In [1]: import numpy as np

In [2]: from numpy import linalg as LA

In [3]: np.set_printoptions(precision=2, suppress=True, linewidth=100)

In [4]: def rnd(a):
   ...:     return np.round(a, 2) + 0
   ...: 

In [5]: W0 = np.array([[0, 4, 0], [0, 3, 1], [0, 0, 2]])

In [6]: rank = LA.matrix_rank(W0)

In [7]: rank
Out[7]: np.int64(2)

In [8]: ns = LA.svd(W0)[2][rank:].T

In [9]: print([int(LA.matrix_rank(W0[:i])) for i in range(1, len(W0) + 1)])
[1, 2, 2]

In [10]: LA.matrix_rank(W0.T @ W0), LA.matrix_rank(W0 @ W0.T)
Out[10]: (np.int64(2), np.int64(2))

In [11]: [int(LA.matrix_rank(np.delete(W0, i, axis=0))) for i in range(3)]
Out[11]: [2, 2, 2]

In [12]: W0 @ ns
Out[12]: 
array([[0.],
       [0.],
       [0.]])

In [13]: print(LA.lstsq(W0[:-1].T, W0[-1])[2])
2

In [14]: other = np.array([[9, 4, 5], [4, 6, 0]])

In [15]: Z = np.kron(other, W0)

In [16]: print(rnd(LA.norm(Z, 2)), rnd(LA.norm(other, 2) * LA.norm(W0, 2)))
63.09 63.09

In [17]: print(Z)
[[ 0 36  0  0 16  0  0 20  0]
 [ 0 27  9  0 12  4  0 15  5]
 [ 0  0 18  0  0  8  0  0 10]
 [ 0 16  0  0 24  0  0  0  0]
 [ 0 12  4  0 18  6  0  0  0]
 [ 0  0  8  0  0 12  0  0  0]]

In [18]: rank = LA.matrix_rank(Z)

In [19]: rank
Out[19]: np.int64(4)

In [20]: ns = LA.svd(Z)[2][rank:].T

In [21]: np.allclose(Z @ ns, 0)
Out[21]: True

In [22]: rng = np.random.default_rng(9815)

In [23]: labels = rng.permutation(3)

In [24]: labels
Out[24]: array([2, 1, 0])

In [25]: other = W0[labels][:, labels]

In [26]: rnd(LA.det(other)), rnd(LA.det(W0[labels]))
Out[26]: (np.float64(0.0), np.float64(0.0))

In [27]: print(np.diag(other))
[2 3 0]

In [28]: data = np.load("a.npy")

In [29]: data
Out[29]: 
array([[  2,  -1,   1],
       [  0,  -2,   0],
       [  0,  -4,   0],
       [  2,  -3,  -1],
       [  3,  -3,  -2],
       [  2,  -3,  -4],
       [  0,  -3,  -2],
       [ -2,  -2,  -1],
       [ -4,  -3,  -3],
       [ -2,  -4,  -1],
       [ -1,  -6,  -3],
       [  0,  -7,  -5],
       [ -2,  -8,  -3],
       [ -3,  -6,  -1],
       [ -2,  -6,  -1],
       [  0,  -8,   0],
       [ -2,  -9,   1],
       [  0, -11,   1],
       [  2, -11,   1]])

In [30]: other = np.c_[data[:, :2] @ np.array([[-2, 1], [-1, -1]]), np.array([4, 6, 7, 4, -7, 0, 4, -8, -9, 9, -7, -8, -7, 8, -3, -1, 4, -1, 1])]

In [31]: other
Out[31]: 
array([[-3,  3,  4],
       [ 2,  2,  6],
       [ 4,  4,  7],
       [-1,  5,  4],
       [-3,  6, -7],
       [-1,  5,  0],
       [ 3,  3,  4],
       [ 6,  0, -8],
       [11, -1, -9],
       [ 8,  2,  9],
       [ 8,  5, -7],
       [ 7,  7, -8],
       [12,  6, -7],
       [12,  3,  8],
       [10,  4, -3],
       [ 8,  8, -1],
       [13,  7,  4],
       [11, 11, -1],
       [ 7, 13,  1]])

In [32]: rnd(LA.norm(LA.qr(data)[0].T @ other, axis=0) ** 2 / ((other ** 2).sum(axis=0) + 1e-12))
Out[32]: array([1.  , 1.  , 0.24])

In [33]: LA.matrix_rank(np.c_[data, other])
Out[33]: np.int64(4)

In [34]: rnd(LA.norm(other - data @ LA.lstsq(data, other)[0], axis=0))
Out[34]: array([ 0.  ,  0.  , 22.38])

In [35]: rnd(LA.lstsq(data, other[:, 0])[0])
Out[35]: array([-2., -1.,  0.])

In [36]: dist = LA.norm(other[:, None] - other[None], axis=-1)

In [37]: dist.mean(axis=1).argmax()
Out[37]: np.int64(8)

In [38]: print(LA.matrix_rank(dist ** 2))
5

In [39]: dist.shape
Out[39]: (19, 19)

In [40]: np.unravel_index(dist.round(6).argmax(), dist.shape)
Out[40]: (np.int64(4), np.int64(13))

In [41]: dist[7].round(6).argsort(kind="stable")[:4]
Out[41]: array([ 7,  8, 10, 11])

In [42]: Xc = (data - data.mean(axis=0)) / data.std(axis=0)

In [43]: rnd(Xc.std(axis=0))
Out[43]: array([1., 1., 1.])

In [44]: c = LA.lstsq(np.delete(Xc, 1, axis=1), Xc[:, 1])[0]

In [45]: rnd(1 - np.var(Xc[:, 1] - np.delete(Xc, 1, axis=1) @ c))
Out[45]: np.float64(0.07)

In [46]: hat = data @ LA.solve(data.T @ data, data.T)

In [47]: rnd(hat @ data[:, 0])
Out[47]: 
array([ 2.,  0.,  0.,  2.,  3.,  2.,  0., -2., -4., -2., -1.,  0., -2., -3., -2.,  0., -2.,  0.,
        2.])

In [48]: np.allclose(hat @ hat, hat)
Out[48]: True

In [49]: rnd(np.trace(hat))
Out[49]: np.float64(3.0)

In [50]: print(rnd(LA.eigvalsh(hat)))
[0. 0. 0. 0. 0. 0. 0. 0. 0. 0. 0. 0. 0. 0. 0. 0. 1. 1. 1.]

In [51]: G = data.T @ data

In [52]: print(rnd(LA.eigvalsh(G)[::-1]))
[713.72  76.33  59.95]

In [53]: LA.matrix_rank(G)
Out[53]: np.int64(3)

In [54]: np.allclose(G, G.T)
Out[54]: True

In [55]: G
Out[55]: 
array([[ 71,  49,  16],
       [ 49, 694,  99],
       [ 16,  99,  85]])

In [56]: print(np.trace(G), (data ** 2).sum())
850 850

In [57]: print(rnd(LA.svd(data, compute_uv=False) ** 2))
[713.72  76.33  59.95]

In [58]: (data @ data.T).shape
Out[58]: (19, 19)

In [59]: mat = np.load("sample16.npy")

In [60]: mat
Out[60]: 
array([[ 1,  1,  0],
       [ 1,  0,  3],
       [ 1,  0, -1]])

In [61]: U, sigma, vt = LA.svd(W0)

In [62]: rnd(sigma)
Out[62]: array([5.04, 2.14, 0.  ])

In [63]: other = U[:, :2] @ np.diag(sigma[:2]) @ vt[:2]

In [64]: LA.matrix_rank(other)
Out[64]: np.int64(2)

In [65]: rnd(other)
Out[65]: 
array([[0., 4., 0.],
       [0., 3., 1.],
       [0., 0., 2.]])

In [66]: rnd(LA.norm(W0 - other) / LA.norm(W0))
Out[66]: np.float64(0.0)

In [67]: rnd(LA.norm(W0 - other, 2)), sigma[2]
Out[67]: (np.float64(0.0), np.float64(0.0))

In [68]: blk = np.stack([mat, 3 * mat, mat[::-1]])

In [69]: rnd(LA.norm(blk, axis=(1, 2)))
Out[69]: array([ 3.74, 11.22,  3.74])

In [70]: LA.matrix_rank(blk.reshape(3, -1))
Out[70]: np.int64(2)

In [71]: (blk @ mat.T).shape
Out[71]: (3, 3, 3)

In [72]: print(np.einsum("bij,cij->bc", blk, blk))
[[ 14  42  12]
 [ 42 126  36]
 [ 12  36  14]]

In [73]: U, sigma, vt = LA.svd(mat, full_matrices=False)

In [74]: rnd(np.abs(vt[0]))
Out[74]: array([0.26, 0.03, 0.97])

In [75]: np.abs(U[:, 0]).round(6).argmax()
Out[75]: np.int64(1)

In [76]: rnd(U.T @ mat @ vt.T)
Out[76]: 
array([[3.25, 0.  , 0.  ],
       [0.  , 1.72, 0.  ],
       [0.  , 0.  , 0.72]])

In [77]: w1 = np.array([[-3, 0, -2, -3], [0, 2, -1, -2], [0, -1, -3, -2]])

In [78]: c = np.array([5, 1, 3, 5])

In [79]: hid = np.maximum(mat @ w1 + c, 0)

In [80]: (hid > 0).astype(int)
Out[80]: 
array([[1, 1, 0, 0],
       [1, 0, 0, 0],
       [1, 1, 1, 1]])

In [81]: LA.matrix_rank(hid)
Out[81]: np.int64(3)

In [82]: Z = np.array([[-9, 6, 5], [9, 8, 5], [5, 0, 9], [7, -6, 6]])

In [83]: w1 @ Z
Out[83]: 
array([[ -4,   0, -51],
       [ -1,  28, -11],
       [-38,   4, -44]])

In [84]: other = mat[0, 0] * mat[1:] - np.outer(mat[1:, 0], mat[0])

In [85]: other
Out[85]: 
array([[ 0, -1,  3],
       [ 0, -1, -1]])

In [86]: mat[:, 0] / mat[0, 0]
Out[86]: array([1., 1., 1.])

In [87]: feats = np.array([[1, 3, -2, -1], [-1, 1, 3, -2], [-2, -1, 1, 3], [3, -2, -1, 1]])

In [88]: hat = np.triu(np.array([[7, -2, -8, 7], [6, 1, -9, -7], [-6, 6, -2, 5], [7, 1, 5, 9]]), 1) + np.eye(4)

In [89]: other = hat @ feats @ LA.inv(hat)

In [90]: LA.matrix_rank(other)
Out[90]: np.int64(4)

In [91]: rnd(np.poly(other))
Out[91]: array([  1.,  -4.,  10.,  68., -75.])

In [92]: np.trace(other), np.trace(feats)
Out[92]: (np.float64(4.0), np.int64(4))

In [93]: other
Out[93]: 
array([[   40.,    75.,   972., -4629.],
       [   -4.,    16.,   113.,  -461.],
       [   13.,    15.,   235., -1153.],
       [    3.,     4.,    59.,  -287.]])

In [94]: other = LA.inv(feats)

In [95]: np.allclose(other, feats.T)
Out[95]: False

In [96]: rnd(LA.det(feats) * LA.det(other))
Out[96]: np.float64(1.0)

In [97]: print(rnd(LA.slogdet(feats)[0]))
-1.0

In [98]: rnd(feats @ other)
Out[98]: 
array([[1., 0., 0., 0.],
       [0., 1., 0., 0.],
       [0., 0., 1., 0.],
       [0., 0., 0., 1.]])

In [99]: labels = rng.permutation(3)

In [100]: labels
Out[100]: array([0, 2, 1])

In [101]: other = mat[labels][:, labels]

In [102]: rnd(LA.det(other)), rnd(LA.det(mat[labels]))
Out[102]: (np.float64(4.0), np.float64(-4.0))

In [103]: rnd(np.sort(np.abs(LA.eigvals(other))))
Out[103]: array([1.41, 1.41, 2.  ])

In [104]: other
Out[104]: 
array([[ 1,  0,  1],
       [ 1, -1,  0],
       [ 1,  3,  0]])

In [105]: print(np.diag(other))
[ 1 -1  0]

In [106]: np.kron(np.eye(2, dtype=int), feats)
Out[106]: 
array([[ 1,  3, -2, -1,  0,  0,  0,  0],
       [-1,  1,  3, -2,  0,  0,  0,  0],
       [-2, -1,  1,  3,  0,  0,  0,  0],
       [ 3, -2, -1,  1,  0,  0,  0,  0],
       [ 0,  0,  0,  0,  1,  3, -2, -1],
       [ 0,  0,  0,  0, -1,  1,  3, -2],
       [ 0,  0,  0,  0, -2, -1,  1,  3],
       [ 0,  0,  0,  0,  3, -2, -1,  1]])

In [107]: print(rnd(LA.eigvals(feats).sum().real))
4.0

In [108]: print(rnd(LA.det(feats[::-1])))
-75.0

In [109]: print(np.einsum("ii->", feats))
4

In [110]: K = np.load("w.npy")

In [111]: K
Out[111]: 
array([[ 64.15,  40.31,  23.89],
       [-15.77, -10.  ,  -6.25],
       [-31.91, -19.97, -11.78],
       [ 56.02,  34.98,  20.88]])

In [112]: labels = rng.permutation(3)

In [113]: other = K[:, labels] * rng.choice([-1, 1], 3)

In [114]: other
Out[114]: 
array([[ 40.31,  23.89, -64.15],
       [-10.  ,  -6.25,  15.77],
       [-19.97, -11.78,  31.91],
       [ 34.98,  20.88, -56.02]])

In [115]: U, _, vt = LA.svd(K.T @ other)

In [116]: print(rnd(LA.lstsq(K, other)[0]))
[[ 0.  0. -1.]
 [ 1.  0.  0.]
 [ 0.  1.  0.]]

In [117]: U, sigma, vt = LA.svd(K)

In [118]: rnd(sigma)
Out[118]: array([114.25,   0.37,   0.15])

In [119]: other = U[:, :1] @ np.diag(sigma[:1]) @ vt[:1]

In [120]: rnd(LA.norm(K - other) / LA.norm(K))
Out[120]: np.float64(0.0)

In [121]: rnd(np.abs(K - other).max())
Out[121]: np.float64(0.32)

In [122]: rnd(LA.norm(K - other, 2)), rnd(sigma[1])
Out[122]: (np.float64(0.37), np.float64(0.37))

In [123]: LA.matrix_rank(K, rtol=0.05)
Out[123]: np.int64(1)

In [124]: m1 = np.load("data.npy")

In [125]: m1
Out[125]: 
array([[  9.37,  -8.17,   4.71],
       [ 11.14, -11.9 ,   5.74],
       [ 10.13,  -9.46,   5.84],
       [  9.68, -11.86,   2.91],
       [ 11.24, -10.12,   4.38],
       [  9.71, -11.17,   3.96],
       [ 11.98, -10.27,   5.85],
       [ 10.07,  -9.39,   4.19],
       [  8.83,  -9.59,   5.61],
       [  9.76,  -9.54,   4.27],
       [ 10.38, -10.6 ,   4.33],
       [ 10.46,  -9.65,   4.52],
       [  9.2 , -10.15,   5.03],
       [ 10.14, -11.14,   4.3 ]])

In [126]: vec = np.array([2, 0, 0])

In [127]: y = m1 @ vec

In [128]: rnd(LA.pinv(m1) @ m1)
Out[128]: 
array([[1., 0., 0.],
       [0., 1., 0.],
       [0., 0., 1.]])

In [129]: y = y + 0.05 * rng.normal(size=14)

In [130]: rnd(y)
Out[130]: 
array([18.73, 22.31, 20.3 , 19.31, 22.5 , 19.42, 24.01, 20.16, 17.59, 19.4 , 20.7 , 20.94, 18.34,
       20.31])

In [131]: c, *_ = LA.lstsq(m1, y)

In [132]: c.round()
Out[132]: array([ 2.,  0., -0.])

In [133]: [round(float(LA.norm(LA.solve(m1.T @ m1 + lam * np.eye(3), m1.T @ y))), 2) for lam in (0, 1, 10, 100)]
Out[133]: [2.02, 1.85, 1.45, 1.3]

In [134]: rnd(m1.T @ (y - m1 @ c))
Out[134]: array([0., 0., 0.])

In [135]: Xc = (m1 - m1.mean(axis=0)) / m1.std(axis=0)

In [136]: rnd(Xc.std(axis=0))
Out[136]: array([1., 1., 1.])

In [137]: np.argwhere(np.abs(Xc) > 2)
Out[137]: 
array([[0, 1],
       [3, 2],
       [6, 0]])

In [138]: c = LA.lstsq(np.delete(Xc, 1, axis=1), Xc[:, 1])[0]

In [139]: rnd(1 - np.var(Xc[:, 1] - np.delete(Xc, 1, axis=1) @ c))
Out[139]: np.float64(0.2)
